% ipython --no-banner

In [1]: import numpy as np

In [2]: np.set_printoptions(precision=2, suppress=True, linewidth=100, sign=" ")

In [3]: tidy = lambda a: np.round(a, 2) + 0

In [4]: X = np.load("run17.npy")

In [5]: X
Out[5]: 
array([[-12, -12],
       [-24, -24],
       [-18, -18],
       [ 24,  24]])

In [6]: np.argsort(-np.linalg.norm(X, axis=0).round(6), kind="stable")[:3]
Out[6]: array([ 0,  1])

In [7]: [round(float(x), 2) for x in np.linalg.svd(X, compute_uv=False)[:3]]
Out[7]: [56.92, 0.0]

In [8]: tidy(np.linalg.norm(X, 2) / np.linalg.norm(X))
Out[8]: np.float64(1.0)

In [9]: F = np.array([[-2, -4], [0, -2]])

In [10]: proj = np.triu(np.array([[0, 3], [2, -3]]), 1) + np.eye(2)

In [11]: M2 = proj @ F @ np.linalg.inv(proj)

In [12]: np.trace(M2), np.trace(F)
Out[12]: (np.float64(-4.0), np.int64(-4))

In [13]: M2
Out[13]: 
array([[-2., -4.],
       [ 0., -2.]])

In [14]: print(np.poly(M2))
[ 1.  4.  4.]

In [15]: np.prod(np.diag(M2)), tidy(np.linalg.det(M2))
Out[15]: (np.float64(4.0), np.float64(4.0))

In [16]: M2 @ M2
Out[16]: 
array([[  4.,  16.],
       [  0.,   4.]])

In [17]: np.linalg.matrix_rank(M2 - M2[0, 0] * np.eye(2))
Out[17]: np.int64(1)

In [18]: tidy(np.linalg.matrix_power(M2 - np.diag(np.diag(M2)), 2))
Out[18]: 
array([[ 0.,  0.],
       [ 0.,  0.]])

In [19]: evals, V = np.linalg.eig(F)

In [20]: tidy(np.sort(np.linalg.eigvals(np.linalg.inv(F))))
Out[20]: array([-0.5, -0.5])

In [21]: np.prod(evals)
Out[21]: np.float64(4.0)

In [22]: tidy(np.sort(np.linalg.eigvals(F @ F)))
Out[22]: array([ 4.,  4.])

In [23]: Uu, sv, Vh = np.linalg.svd(F, full_matrices=False)

In [24]: Uu.shape, sv.shape, Vh.shape
Out[24]: ((2, 2), (2,), (2, 2))

In [25]: np.abs(Uu[:, 0]).round(6).argmax()
Out[25]: np.int64(0)

In [26]: tidy(Uu.T @ Uu)
Out[26]: 
array([[ 1.,  0.],
       [ 0.,  1.]])

In [27]: tidy(np.sqrt((sv ** 2).sum())), tidy(np.linalg.norm(F))
Out[27]: (np.float64(4.9), np.float64(4.9))

In [28]: M2 = F / np.sqrt((F ** 2).mean(axis=1, keepdims=True))

In [29]: print(tidy(M2[1]))
[ 0.   -1.41]

In [30]: print(tidy(np.linalg.norm(M2, axis=1)))
[ 1.41  1.41]

In [31]: np.linalg.matrix_rank(F - F.mean(axis=1, keepdims=True))
Out[31]: np.int64(1)

In [32]: J = np.load("data.npy")

In [33]: print(J)
[[-0.29 -5.74  1.48]
 [ 0.13  1.93 -0.48]
 [ 0.21  1.09  1.12]
 [ 0.2   1.97  0.41]
 [ 0.09  1.9  -0.54]
 [-0.31 -3.91  0.09]
 [ 0.1   1.    0.21]
 [-0.01 -0.03 -0.01]
 [-0.25 -1.09 -1.11]
 [-0.32 -5.7   1.51]
 [-0.13 -0.98 -0.2 ]
 [ 0.03  0.91 -0.7 ]
 [ 0.09  0.99  0.19]
 [ 0.12  1.89 -0.51]
 [-0.09 -0.08 -0.92]
 [-0.29 -1.17 -2.  ]
 [ 0.27  2.12  1.29]
 [ 0.19 -0.74  2.51]
 [ 0.11 -0.78  1.62]
 [-0.3  -4.78  0.79]]

In [34]: idx = J[:, 1] > np.median(J[:, 1])

In [35]: r0 = J[idx].mean(axis=0) - J[~idx].mean(axis=0)

In [36]: (((J - J.mean(axis=0)) @ r0 > 0) == idx).mean()
Out[36]: np.float64(0.95)

In [37]: np.argsort(-np.abs(r0).round(6), kind="stable")
Out[37]: array([ 1,  0,  2])

In [38]: Uu, sv, Vh = np.linalg.svd(J, full_matrices=False)

In [39]: tidy(sv)
Out[39]: array([ 11.63,   4.65,   0.08])

In [40]: print(tidy(Vh @ Vh.T))
[[ 1.  0.  0.]
 [ 0.  1.  0.]
 [ 0.  0.  1.]]

In [41]: print(tidy(Uu.T @ J @ Vh.T))
[[ 11.63   0.     0.  ]
 [  0.     4.65   0.  ]
 [  0.     0.     0.08]]

In [42]: tidy(np.sqrt((sv ** 2).sum())), tidy(np.linalg.norm(J))
Out[42]: (np.float64(12.53), np.float64(12.53))

In [43]: print(tidy(sv / sv[0]))
[ 1.    0.4   0.01]

In [44]: np.allclose(Uu * sv @ Vh, J)
Out[44]: True

In [45]: np.abs(Uu[:, 0]).round(6).argmax()
Out[45]: np.int64(0)

In [46]: tidy(Uu.T @ Uu)
Out[46]: 
array([[ 1.,  0.,  0.],
       [ 0.,  1.,  0.],
       [ 0.,  0.,  1.]])

In [47]: print((sv > 1e-8).sum())
3
